$ python3 -q
>>> import numpy as np
>>> np.set_printoptions(suppress=True, linewidth=200)
>>> def rd(a):
...     return np.round(a, 2) + 0
... 
>>> data = np.load("x.npy")
>>> print(data)
[[ 2 -2 -1]
 [ 0 -7  8]
 [ 0  0  6]]
>>> def softmax(z):
...     e = np.exp(z - z.max(axis=-1, keepdims=True))
...     return e / e.sum(axis=-1, keepdims=True)
... 
>>> rd(softmax(data[2]))
array([0., 0., 1.])
>>> rd(softmax(data[2] + -1))
array([0., 0., 1.])
>>> print(rd(softmax(10 * data[2])))
[0. 0. 1.]
>>> scores = data @ data.T / np.sqrt(3)
>>> softmax(scores).round(6).argmax(axis=1)
array([0, 1, 1])
>>> rd(softmax(scores + np.triu(np.full(scores.shape, -np.inf), 1)))
array([[1., 0., 0.],
       [0., 1., 0.],
       [0., 1., 0.]])
>>> [int(np.linalg.matrix_rank(np.linalg.matrix_power(data, p))) for p in range(1, 4)]
[3, 3, 3]
>>> np.prod(np.diag(data)), rd(np.linalg.det(data))
(np.int64(-84), np.float64(-84.0))
>>> data @ data
array([[  4,  10, -24],
       [  0,  49,  -8],
       [  0,   0,  36]])
>>> np.linalg.matrix_power(data - np.diag(np.diag(data)), 3)
array([[0, 0, 0],
       [0, 0, 0],
       [0, 0, 0]])
>>> np.linalg.norm(data, axis=1).argmax()
np.int64(1)
>>> rd(np.linalg.norm(data[0], 1)), rd(np.linalg.norm(data[0], np.inf))
(np.float64(5.0), np.float64(2.0))
>>> rd(np.linalg.norm(data, axis=0))
array([ 2.  ,  7.28, 10.05])
>>> rd(np.linalg.norm(data, 1)), rd(np.linalg.norm(data, np.inf))
(np.float64(15.0), np.float64(15.0))
>>> rd(np.linalg.norm(data, 2))
np.float64(11.67)
>>> data[0] @ data[1]
np.int64(6)
>>> F = np.loadtxt("block12.csv", delimiter=",")
>>> F
array([[ 3., -3.,  0.],
       [ 0.,  0.,  0.],
       [ 3., -3.,  0.]])
>>> np.argsort(-np.linalg.norm(F, axis=0).round(6), kind="stable")[:3]
array([0, 1, 2])
>>> rk = np.linalg.matrix_rank(F)
>>> rk
np.int64(1)
>>> ns = np.linalg.svd(F)[2][rk:].T
>>> print(np.allclose(F @ ns, 0))
True
>>> np.linalg.matrix_rank(F.T @ F), np.linalg.matrix_rank(F @ F.T)
(np.int64(1), np.int64(1))
>>> rd(ns @ ns.T)
array([[0.5, 0.5, 0. ],
       [0.5, 0.5, 0. ],
       [0. , 0. , 1. ]])
>>> [int(np.linalg.matrix_rank(np.delete(F, i, axis=0))) for i in range(3)]
[1, 1, 1]
>>> hat = np.triu(np.array([[2, -2, 0], [-2, 2, 2], [-2, 0, 0]]), 1) + np.eye(3)
>>> M2 = hat @ F @ np.linalg.inv(hat)
>>> hat @ F - F @ hat
array([[ 0.,  6.,  6.],
       [ 6., -6.,  0.],
       [ 0.,  6.,  6.]])
>>> print(np.trace(M2), np.trace(F))
3.0 3.0
>>> print(M2)
[[  3.   3.  -6.]
 [  6.   6. -12.]
 [  3.   3.  -6.]]
>>> rd(np.linalg.det(M2))
np.float64(0.0)
>>> cov = M2.T @ M2
>>> np.linalg.matrix_rank(cov)
np.int64(1)
>>> np.diag(cov)
array([ 54.,  54., 216.])
>>> print(np.allclose(cov, cov.T))
True
>>> cov
array([[  54.,   54., -108.],
       [  54.,   54., -108.],
       [-108., -108.,  216.]])
>>> rng = np.random.default_rng(656)
>>> idx = rng.permutation(3)
>>> idx
array([2, 1, 0])
>>> M2 = F[idx][:, idx]
>>> print(np.trace(M2))
3.0
>>> M2
array([[ 0., -3.,  3.],
       [ 0.,  0.,  0.],
       [ 0., -3.,  3.]])
>>> t = np.sort(rng.uniform(-2, 2, 25))
>>> m1 = np.c_[t, t ** 2, t ** 3] @ np.array([[-2, -4, 1], [3, 4, 2], [-4, -1, -3]])
>>> rd(m1)
array([[ 47.97,  31.98,  29.98],
       [ 26.09,  20.05,  15.02],
       [ 18.84,  15.68,  10.22],
       [ 18.43,  15.42,   9.95],
       [ 11.94,  11.12,   5.8 ],
       [  8.59,   8.69,   3.75],
       [  7.79,   8.08,   3.28],
       [  7.35,   7.73,   3.03],
       [  6.26,   6.85,   2.4 ],
       [  6.23,   6.83,   2.39],
       [  2.99,   3.9 ,   0.7 ],
       [  2.59,   3.49,   0.52],
       [  0.5 ,   0.89,  -0.1 ],
       [  0.17,   0.33,  -0.06],
       [ -0.19,  -0.39,   0.13],
       [ -0.35,  -0.73,   0.3 ],
       [ -0.36,  -0.74,   0.31],
       [ -0.51,  -0.96,   0.48],
       [ -0.83,  -1.15,   0.65],
       [ -1.21,  -1.19,   0.66],
       [ -1.32,  -1.18,   0.65],
       [ -2.41,  -1.07,   0.28],
       [ -4.6 ,  -0.81,  -0.88],
       [-12.79,  -0.22,  -6.17],
       [-14.29,  -0.16,  -7.2 ]])
>>> basis = m1[[8, 7]].astype(float)
>>> for _ in range(7):
...     idx = np.linalg.norm(m1[:, None] - basis, axis=-1).argmin(axis=1)
...     basis = np.array([m1[idx == j].mean(axis=0) for j in range(2)])
... 
>>> idx
array([1, 1, 1, 1, 0, 0, 0, 0, 0, 0, 0, 0, 0, 0, 0, 0, 0, 0, 0, 0, 0, 0, 0, 0, 0])
>>> print(rd(basis))
[[ 0.74  2.35  0.52]
 [27.83 20.78 16.29]]
>>> W0 = np.loadtxt("sample4.csv", delimiter=",")
>>> W0
array([[-1.5 , -0.6 ,  0.3 ,  1.4 ],
       [-1.6 ,  2.5 , -0.8 , -0.7 ],
       [ 0.2 , -1.1 ,  0.9 , -0.9 ],
       [ 0.68, -1.48,  1.49, -0.62]])
>>> hat = np.triu(np.array([[1, 2, 2, 1], [1, 1, 2, 1], [3, 3, 3, 0], [3, 2, 0, 1]]), 1) + np.eye(4)
>>> M2 = hat @ W0 @ np.linalg.inv(hat)
>>> rd(hat @ W0 - W0 @ hat)
array([[-2.12,  4.32,  5.89, -1.72],
       [ 1.08, -0.48,  1.49, -3.32],
       [ 0.  , -0.4 ,  1.8 ,  0.9 ],
       [ 0.  , -1.36,  1.6 ,  0.8 ]])
>>> rd(np.linalg.det(M2))
np.float64(-4.29)
>>> rd(np.trace(M2)), rd(np.trace(W0))
(np.float64(1.28), np.float64(1.28))
>>> print(rd(np.poly(M2)))
[ 1.   -1.28 -6.58 -3.14 -4.29]
>>> idx = rng.permutation(4)
>>> idx
array([3, 0, 1, 2])
>>> M2 = W0[idx][:, idx]
>>> M2
array([[-0.62,  0.68, -1.48,  1.49],
       [ 1.4 , -1.5 , -0.6 ,  0.3 ],
       [-0.7 , -1.6 ,  2.5 , -0.8 ],
       [-0.9 ,  0.2 , -1.1 ,  0.9 ]])
>>> rd(np.sort(np.abs(np.linalg.eigvals(M2))))
array([0.8 , 0.8 , 1.91, 3.51])
>>> np.diag(M2)
array([-0.62, -1.5 ,  2.5 ,  0.9 ])
>>> rd(np.trace(M2))
np.float64(1.28)
>>> print(np.allclose(M2, W0))
False
>>> X = np.loadtxt("mat.csv", delimiter=",")
>>> print(X)
[[ 1. -2.  4. -8.]
 [ 1. -1.  1. -1.]
 [ 1.  0.  0.  0.]
 [ 1.  1.  1.  1.]]
>>> r0 = np.array([3, 0])
>>> np.polyval(r0, X[2])
array([3., 0., 0., 0.])
>>> np.convolve(X[2], r0)
array([3., 0., 0., 0., 0.])
>>> np.cross(X[2, :3], X[1, :3])
array([ 0., -1., -1.])
>>> np.array([np.convolve(row, r0, "same") for row in X])
array([[  3.,  -6.,  12., -24.],
       [  3.,  -3.,   3.,  -3.],
       [  3.,   0.,   0.,   0.],
       [  3.,   3.,   3.,   3.]])
